$ python -q
>>> import numpy as np
>>> import numpy.linalg as la
>>> np.set_printoptions(suppress=True, linewidth=120)
>>> def rnd(a):
...     return np.round(a, 2) + 0
... 
>>> W0 = np.loadtxt("test2.csv", delimiter=",")
>>> print(W0)
[[-0.84  0.08 -0.84  0.2  -0.9   0.97 -0.91  0.04  0.74]
 [-0.37 -0.3  -0.87 -0.27 -0.13  0.6  -0.6   0.14  0.68]
 [ 0.06  0.2  -0.87 -0.64 -0.01  0.07 -0.58 -0.1   0.77]
 [ 0.6   0.91  0.86 -0.35 -0.47 -0.72  0.18 -0.58 -0.32]
 [-0.76 -0.72 -0.13  0.73 -0.41  0.9  -0.24  0.41 -0.22]
 [ 0.05  0.75  1.    0.9  -0.75 -0.19  0.82 -0.35 -0.98]
 [-0.73 -0.99 -0.8   0.76  0.82  0.76  0.39  0.81 -0.24]
 [-0.74 -1.   -0.59  0.92  0.96  0.62  0.84  0.92 -0.75]
 [-0.85 -0.96 -0.65  0.81  0.12  0.94 -0.14  0.7  -0.15]
 [-0.6  -0.37 -0.63  0.24 -0.43  0.81 -0.54  0.2   0.38]
 [-0.94  0.81 -0.29  0.56 -0.99  1.   -0.97 -0.33  0.64]
 [-0.23 -0.47 -0.41  0.12  0.17  0.29 -0.06  0.22  0.11]
 [ 0.58  0.16  0.8   0.04  0.53 -0.82  0.71 -0.1  -0.64]
 [ 0.41 -0.49  0.75  0.35  0.72 -0.74  0.79  0.2  -0.73]
 [-0.68 -0.9  -0.77  0.51  0.25  0.81 -0.21  0.56  0.18]
 [-0.26 -0.92  0.29  0.71  0.75  0.03  0.71  0.59 -0.69]]
>>> hat = W0 @ la.solve(W0.T @ W0, W0.T)
>>> print(rnd(la.eigvalsh(hat)))
[0. 0. 0. 0. 0. 0. 0. 1. 1. 1. 1. 1. 1. 1. 1. 1.]
>>> print(rnd(np.trace(hat)))
9.0
>>> theta = np.radians(90)
>>> r_ = np.eye(9)
>>> r_[1, 1] = r_[6, 6] = np.cos(theta)
>>> r_[1, 6], r_[6, 1] = -np.sin(theta), np.sin(theta)
>>> print(rnd(r_))
[[ 1.  0.  0.  0.  0.  0.  0.  0.  0.]
 [ 0.  0.  0.  0.  0.  0. -1.  0.  0.]
 [ 0.  0.  1.  0.  0.  0.  0.  0.  0.]
 [ 0.  0.  0.  1.  0.  0.  0.  0.  0.]
 [ 0.  0.  0.  0.  1.  0.  0.  0.  0.]
 [ 0.  0.  0.  0.  0.  1.  0.  0.  0.]
 [ 0.  1.  0.  0.  0.  0.  0.  0.  0.]
 [ 0.  0.  0.  0.  0.  0.  0.  1.  0.]
 [ 0.  0.  0.  0.  0.  0.  0.  0.  1.]]
>>> B = W0 @ r_.T
>>> print(rnd(np.abs(B - W0).max(axis=0)))
[0.   1.57 0.   0.   0.   0.   1.84 0.   0.  ]
>>> print(np.allclose(la.norm(W0, axis=1), la.norm(B, axis=1)))
True
>>> print(np.allclose(W0 @ W0.T, B @ B.T))
True
>>> B = np.c_[W0[:, :7] @ np.array([[-3, 2, 2, -1, -3, -3, -2],
...     [0, -3, 1, 2, 3, 2, -3],
...     [2, -2, 1, 1, -1, -2, -3],
...     [2, 1, 2, -1, 0, -2, 3],
...     [2, -3, -3, 2, -1, 3, -1],
...     [-3, 0, 2, -3, -1, -2, -3],
...     [3, 3, -3, -2, 1, -2, -1]]), np.array([2, 0, 0, 3, 0, 1, 2, 1, 3, 1, 1, 1, 3, 0, 1, 0])]
>>> print(rnd(B))
[[-6.2  -0.07  5.33 -2.93  2.62  1.14  3.46  2.  ]
 [-5.03  0.22  0.94 -1.69  0.01  2.4   2.37  0.  ]
 [-5.17 -1.09  0.08  1.04  0.65  4.23  0.35  0.  ]
 [ 0.98 -1.65  1.7   3.29  1.44 -1.33 -5.11  3.  ]
 [-0.76  2.14  2.84 -4.58 -0.48 -2.91  4.21  0.  ]
 [ 5.18  1.46  3.06 -1.02  2.86 -5.96 -2.15  1.  ]
 [ 2.64  2.58 -3.84 -4.23 -1.17  0.45  5.62  2.  ]
 [ 5.46  3.26 -5.39 -4.39 -0.93 -0.48  5.35  1.  ]
 [-0.13  2.51  0.25 -4.83 -0.88 -0.93  6.16  3.  ]
 [-3.89  1.08  2.81 -3.22  0.4   0.01  3.46  1.  ]
 [-4.53 -3.11  7.64 -1.33  4.56  0.87  0.96  1.  ]
 [-0.6   1.2  -0.85 -1.65 -0.83  0.38  2.48  1.  ]
 [ 5.59 -0.34 -3.16  2.6  -1.06 -1.29 -2.7   3.  ]
 [ 7.    1.35 -4.23  1.09 -2.64 -2.35  0.16  0.  ]
 [-1.04  2.01 -0.51 -3.91 -1.16  0.31  5.43  1.  ]
 [ 6.32  2.25 -4.05 -2.01 -2.34 -2.29  2.99  0.  ]]
>>> print(la.matrix_rank(B))
8
>>> print(rnd(la.norm(B - W0 @ la.lstsq(W0, B)[0], axis=0)))
[0.   0.   0.   0.   0.   0.   0.   4.54]
